In [1]: import numpy as np

In [2]: import numpy.linalg as la

In [3]: np.set_printoptions(precision=1, suppress=True, linewidth=160)

In [4]: rnd = lambda a: np.round(a, 1) + 0

In [5]: feats = np.load("mat.npy")

In [6]: rnd(feats)
Out[6]: 
array([[-0.2, -0.8,  1.6],
       [-1.1, -0.6,  1.4],
       [ 0.6, -2. ,  4. ],
       [ 0.5, -1.3,  2.5],
       [-0.3,  1.7, -3.4],
       [ 0.3, -1. ,  2.1],
       [ 0.7,  0.1, -0.3],
       [ 1.9, -0.2,  0.4],
       [-0.2, -0.5,  1.1],
       [-0.2,  0.9, -1.8],
       [-0.3, -1.2,  2.4],
       [-0.2, -0.7,  1.5],
       [ 0.2,  1.6, -3.1],
       [-0.3,  0.1, -0.1],
       [ 0. ,  0. ,  0. ],
       [-0.5,  0.4, -0.8],
       [-1.1,  0.3, -0.5],
       [ 0.8, -0.2,  0.5],
       [ 0.1,  0.5, -1. ],
       [-0.1,  1. , -2. ],
       [ 0.5, -0.2,  0.4],
       [-0.9, -0.6,  1.1],
       [-0.2, -1.3,  2.5],
       [-0.8,  1.5, -3.1],
       [-1.2, -0.3,  0.6],
       [ 1.4,  1.3, -2.7],
       [ 0.9,  0.6, -1.2],
       [ 0.5,  1.1, -2.1],
       [ 1.2,  0.5, -1.1],
       [-1.1,  1.1, -2.2],
       [ 0.1, -1.6,  3.3],
       [-0.4,  0.5, -1.2],
       [-0.6,  0.4, -0.8],
       [ 0.2,  0.8, -1.7],
       [ 1.1, -0.8,  1.5],
       [ 0. , -1.4,  2.7],
       [ 1.4,  0.7, -1.4],
       [-0.3,  2.1, -4.3],
       [ 1.2, -0.3,  0.6]])

In [7]: G = np.cov(feats, rowvar=False)

In [8]: rnd(np.corrcoef(feats.T))
Out[8]: 
array([[ 1. , -0.1,  0. ],
       [-0.1,  1. , -1. ],
       [ 0. , -1. ,  1. ]])

In [9]: rnd(np.median(feats, axis=0))
Out[9]: array([ 0. ,  0.1, -0.1])

In [10]: rnd(np.polyfit(feats[:, 0], feats[:, 2], 1))
Out[10]: array([ 0.1, -0.1])

In [11]: rnd(G)
Out[11]: 
array([[ 0.6,  0. ,  0.1],
       [ 0. ,  1. , -2. ],
       [ 0.1, -2. ,  4. ]])

In [12]: rnd(la.eigvalsh(G)[::-1])
Out[12]: array([5. , 0.6, 0. ])

In [13]: rnd(np.corrcoef(feats[:, 0], feats[:, 2])[0, 1])
Out[13]: np.float64(0.0)

In [14]: Ac = (feats - feats.mean(axis=0)) / feats.std(axis=0)

In [15]: rnd(Ac.std(axis=0))
Out[15]: array([1., 1., 1.])

In [16]: b = la.lstsq(np.delete(Ac, 0, axis=1), Ac[:, 0])[0]

In [17]: rnd(b)
Out[17]: array([-3.3, -3.2])

In [18]: rnd(1 - np.var(Ac[:, 0] - np.delete(Ac, 0, axis=1) @ b))
Out[18]: np.float64(0.0)

In [19]: D = la.norm(feats[:, None] - feats[None], axis=-1)

In [20]: (D + 1e9 * np.eye(39)).round(6).argmin(axis=1)
Out[20]: 
array([11, 21, 30, 35, 12,  3, 20, 38, 11, 19, 22,  0,  4, 14, 13, 32, 32, 20, 31,  9, 17,  1, 10,  4, 21, 27, 28, 33, 26,  9, 35, 15, 15,  9, 38, 22, 28,  4,
       17])

In [21]: D.mean(axis=1).argmax()
Out[21]: np.int64(37)

In [22]: F = np.loadtxt("case18.csv", delimiter=",")

In [23]: rnd(F)
Out[23]: 
array([[-0.2, -0.2,  0.3,  0. , -0.3,  0.8, -0.2],
       [-0.6, -0.5, -0.2, -0.1,  0.5,  0. , -0.1],
       [-0.4,  0.6,  0. , -0.3,  0.1,  0.3,  0.6],
       [ 0. ,  0.1,  0.6, -0.7,  0.1, -0.2, -0.4],
       [ 0.6, -0.2, -0.4, -0.5,  0.2,  0.4,  0. ],
       [-0.3, -0.2, -0.4, -0.5, -0.7, -0.2,  0. ],
       [ 0.2, -0.5,  0.5, -0.1,  0. , -0.1,  0.7]])

In [24]: out = np.array([[2, 3], [2, 0], [3, 1], [1, 3], [1, 0], [2, 3], [3, 2]])

In [25]: rnd(F @ out)
Out[25]: 
array([[ 0.9,  1.9],
       [-2.7, -2.5],
       [ 2.7,  0.1],
       [-0.3, -3. ],
       [ 0.2,  1.1],
       [-3.4, -3.1],
       [ 2.2,  1.6]])

In [26]: np.vstack([F, out.T]).shape
Out[26]: (9, 7)

In [27]: rnd(np.einsum("ik,kj->ij", F, out))
Out[27]: 
array([[ 0.9,  1.9],
       [-2.7, -2.5],
       [ 2.7,  0.1],
       [-0.3, -3. ],
       [ 0.2,  1.1],
       [-3.4, -3.1],
       [ 2.2,  1.6]])

In [28]: rnd(np.einsum("ij->j", F))
Out[28]: array([-0.7, -0.8,  0.4, -2.1,  0. ,  0.9,  0.7])

In [29]: rnd(np.einsum("ik,kj->ji", F, out))
Out[29]: 
array([[ 0.9, -2.7,  2.7, -0.3,  0.2, -3.4,  2.2],
       [ 1.9, -2.5,  0.1, -3. ,  1.1, -3.1,  1.6]])

In [30]: la.matrix_rank(F @ out)
Out[30]: np.int64(2)

In [31]: la.matrix_rank(np.vstack([F, out.T]))
Out[31]: np.int64(7)

In [32]: out = F / np.sqrt((F ** 2).mean(axis=1, keepdims=True))

In [33]: rnd(out[1])
Out[33]: array([-1.7, -1.3, -0.7, -0.3,  1.4,  0.1, -0.1])

In [34]: mat = np.load("run11.npy")

In [35]: mat
Out[35]: 
array([[316, 190, 177, 237, 257, 224, 127, 126],
       [190, 288, 161, 214, 231, 193, 172, 168],
       [177, 161, 195, 202, 257, 221, 129, 106],
       [237, 214, 202, 349, 267, 326, 240, 138],
       [257, 231, 257, 267, 388, 305, 174, 176],
       [224, 193, 221, 326, 305, 371, 221, 141],
       [127, 172, 129, 240, 174, 221, 209,  89],
       [126, 168, 106, 138, 176, 141,  89, 196]])

In [36]: vec = np.array([2, 2, 1])

In [37]: h1 = np.maximum(feats @ vec, 0)

In [38]: rnd(h1)
Out[38]: 
array([0. , 0. , 1.2, 0.9, 0. , 0.7, 1.3, 3.8, 0. , 0. , 0. , 0. , 0.5, 0. , 0. , 0. , 0. , 1.7, 0.2, 0. , 1. , 0. , 0. , 0. , 0. , 2.7, 1.8, 1.1, 2.3, 0. ,
       0.3, 0. , 0. , 0.3, 2.1, 0. , 2.8, 0. , 2.4])

In [39]: rnd(feats.T @ h1)
Out[39]: array([29.5,  1.6, -3.6])

In [40]: rnd(np.maximum(feats @ vec, 0) - np.maximum(-feats @ vec, 0))
Out[40]: 
array([-0.4, -2. ,  1.2,  0.9, -0.6,  0.7,  1.3,  3.8, -0.3, -0.4, -0.6, -0.3,  0.5, -0.5,  0. , -1. , -2.1,  1.7,  0.2, -0.2,  1. , -1.9, -0.5, -1.7, -2.4,
        2.7,  1.8,  1.1,  2.3, -2.2,  0.3, -1. , -1.2,  0.3,  2.1, -0.1,  2.8, -0.7,  2.4])

In [41]: np.flatnonzero(h1 > 1e-9)
Out[41]: array([ 2,  3,  5,  6,  7, 12, 17, 18, 20, 25, 26, 27, 28, 30, 33, 34, 36, 38])

In [42]: L = la.cholesky(mat)

In [43]: rnd(mat / np.sqrt(np.outer(np.diag(mat), np.diag(mat))))
Out[43]: 
array([[1. , 0.6, 0.7, 0.7, 0.7, 0.7, 0.5, 0.5],
       [0.6, 1. , 0.7, 0.7, 0.7, 0.6, 0.7, 0.7],
       [0.7, 0.7, 1. , 0.8, 0.9, 0.8, 0.6, 0.5],
       [0.7, 0.7, 0.8, 1. , 0.7, 0.9, 0.9, 0.5],
       [0.7, 0.7, 0.9, 0.7, 1. , 0.8, 0.6, 0.6],
       [0.7, 0.6, 0.8, 0.9, 0.8, 1. , 0.8, 0.5],
       [0.5, 0.7, 0.6, 0.9, 0.6, 0.8, 1. , 0.4],
       [0.5, 0.7, 0.5, 0.5, 0.6, 0.5, 0.4, 1. ]])

In [44]: r0 = np.array([-1, 2, -1, -1, -1, -3, 1, 2])

In [45]: out = mat + np.outer(r0, np.eye(8)[0])

In [46]: out
Out[46]: 
array([[315., 190., 177., 237., 257., 224., 127., 126.],
       [192., 288., 161., 214., 231., 193., 172., 168.],
       [176., 161., 195., 202., 257., 221., 129., 106.],
       [236., 214., 202., 349., 267., 326., 240., 138.],
       [256., 231., 257., 267., 388., 305., 174., 176.],
       [221., 193., 221., 326., 305., 371., 221., 141.],
       [128., 172., 129., 240., 174., 221., 209.,  89.],
       [128., 168., 106., 138., 176., 141.,  89., 196.]])

In [47]: la.matrix_rank(out - mat)
Out[47]: np.int64(1)

In [48]: w1 = np.array([[-3, -2, 8],
    ...:     [8, -2, -7],
    ...:     [-3, -9, 4],
    ...:     [-6, -2, 8],
    ...:     [-8, -8, -8],
    ...:     [4, -3, -5],
    ...:     [9, 1, 7],
    ...:     [8, 9, -7]])

In [49]: b = np.array([-1, 1, 0])

In [50]: hid = np.maximum(out @ w1 + b, 0)

In [51]: rnd((hid > 0).mean(axis=0))
Out[51]: array([0.6, 0. , 0.5])

In [52]: hid
Out[52]: 
array([[   0.,    0.,  625.],
       [1776.,    0.,    0.],
       [   0.,    0.,    0.],
       [ 735.,    0.,  938.],
       [   0.,    0.,    0.],
       [ 422.,    0.,  174.],
       [1249.,    0.,  599.],
       [1338.,    0.,    0.]])

In [53]: Z = np.array([[0, 4], [3, 4], [4, 4]])

In [54]: w1 @ Z
Out[54]: 
array([[ 26,  12],
       [-34,  -4],
       [-11, -32],
       [ 26,   0],
       [-56, -96],
       [-29, -16],
       [ 31,  68],
       [ -1,  40]])

In [55]: out = np.array([[1, 1], [1, -1]])

In [56]: rng = np.random.default_rng(26281)

In [57]: X = np.kron(out, np.kron(out, out))[rng.permutation(8)][:5]

In [58]: X
Out[58]: 
array([[ 1, -1,  1, -1,  1, -1,  1, -1],
       [ 1,  1, -1, -1, -1, -1,  1,  1],
       [ 1, -1,  1, -1, -1,  1, -1,  1],
       [ 1,  1, -1, -1,  1,  1, -1, -1],
       [ 1, -1, -1,  1,  1, -1, -1,  1]])

In [59]: out = np.array([[0, -2, 3],
    ...:     [3, 0, 2],
    ...:     [1, 0, -3],
    ...:     [-2, -2, 1],
    ...:     [1, 0, 0],
    ...:     [2, -2, 3],
    ...:     [1, -2, 2],
    ...:     [3, -3, -1]])

In [60]: np.einsum("ij->j", X)
Out[60]: array([ 5, -1, -1, -3,  1, -1, -1,  1])

In [61]: la.matrix_rank(np.vstack([X, out.T]))
Out[61]: np.int64(8)

In [62]: out.T @ X.T
Out[62]: 
array([[-3,  5,  3,  3, -5],
       [ 3, -3, -3,  3, -3],
       [-3,  5, -3,  9, -1]])

In [63]: np.vstack([X, out.T]).shape
Out[63]: (8, 8)

In [64]: X @ out
Out[64]: 
array([[-3,  3, -3],
       [ 5, -3,  5],
       [ 3, -3, -3],
       [ 3,  3,  9],
       [-5, -3, -1]])

In [65]: np.einsum("ik,kj->ji", X, out)
Out[65]: 
array([[-3,  5,  3,  3, -5],
       [ 3, -3, -3,  3, -3],
       [-3,  5, -3,  9, -1]])

In [66]: np.einsum("ik,kj->ij", X, out)
Out[66]: 
array([[-3,  3, -3],
       [ 5, -3,  5],
       [ 3, -3, -3],
       [ 3,  3,  9],
       [-5, -3, -1]])

In [67]: vec = np.array([0, 1, 0, 1, 2, 0, 2, 0])

In [68]: X @ np.eye(8)[0]
Out[68]: array([1., 1., 1., 1., 1.])

In [69]: (X * vec).sum(axis=1)
Out[69]: array([ 2,  0, -6,  0,  0])

In [70]: (X @ vec).argmax()
Out[70]: np.int64(0)

In [71]: X * vec
Out[71]: 
array([[ 0, -1,  0, -1,  2,  0,  2,  0],
       [ 0,  1,  0, -1, -2,  0,  2,  0],
       [ 0, -1,  0, -1, -2,  0, -2,  0],
       [ 0,  1,  0, -1,  2,  0, -2,  0],
       [ 0, -1,  0,  1,  2,  0, -2,  0]])

In [72]: np.sign((X @ vec).round(6))
Out[72]: array([ 1,  0, -1,  0,  0])

In [73]: vec @ X
ValueError: matmul: Input operand 1 has a mismatch in its core dimension 0, with gufunc signature (n?,k),(k,m?)->(n?,m?) (size 5 is different from 8)


In [74]: X @ (2 * vec)
Out[74]: array([  4,   0, -12,   0,   0])

In [75]: X.reshape(2, -1)
Out[75]: 
array([[ 1, -1,  1, -1,  1, -1,  1, -1,  1,  1, -1, -1, -1, -1,  1,  1,  1, -1,  1, -1],
       [-1,  1, -1,  1,  1,  1, -1, -1,  1,  1, -1, -1,  1, -1, -1,  1,  1, -1, -1,  1]])

In [76]: blk = X.reshape(5, 2, -1)

In [77]: blk.transpose(1, 0, 2)
Out[77]: 
array([[[ 1, -1,  1, -1],
        [ 1,  1, -1, -1],
        [ 1, -1,  1, -1],
        [ 1,  1, -1, -1],
        [ 1, -1, -1,  1]],

       [[ 1, -1,  1, -1],
        [-1, -1,  1,  1],
        [-1,  1, -1,  1],
        [ 1,  1, -1, -1],
        [ 1, -1, -1,  1]]])

In [78]: blk.shape
Out[78]: (5, 2, 4)

In [79]: theta = np.radians(120)

In [80]: r_ = np.eye(8)

In [81]: r_[4, 4] = r_[5, 5] = np.cos(theta)

In [82]: r_[4, 5], r_[5, 4] = -np.sin(theta), np.sin(theta)

In [83]: rnd(r_)
Out[83]: 
array([[ 1. ,  0. ,  0. ,  0. ,  0. ,  0. ,  0. ,  0. ],
       [ 0. ,  1. ,  0. ,  0. ,  0. ,  0. ,  0. ,  0. ],
       [ 0. ,  0. ,  1. ,  0. ,  0. ,  0. ,  0. ,  0. ],
       [ 0. ,  0. ,  0. ,  1. ,  0. ,  0. ,  0. ,  0. ],
       [ 0. ,  0. ,  0. ,  0. , -0.5, -0.9,  0. ,  0. ],
       [ 0. ,  0. ,  0. ,  0. ,  0.9, -0.5,  0. ,  0. ],
       [ 0. ,  0. ,  0. ,  0. ,  0. ,  0. ,  1. ,  0. ],
       [ 0. ,  0. ,  0. ,  0. ,  0. ,  0. ,  0. ,  1. ]])

In [84]: out = X @ r_.T

In [85]: rnd(la.det(r_)), np.trace(r_)
Out[85]: (np.float64(1.0), np.float64(5.0))

In [86]: rnd(la.svd(X, compute_uv=False)), rnd(la.svd(out, compute_uv=False))
Out[86]: (array([2.8, 2.8, 2.8, 2.8, 2.8]), array([2.8, 2.8, 2.8, 2.8, 2.8]))

In [87]: np.allclose(X @ X.T, out @ out.T)
Out[87]: True

In [88]: np.allclose(la.norm(X, axis=1), la.norm(out, axis=1))
Out[88]: True
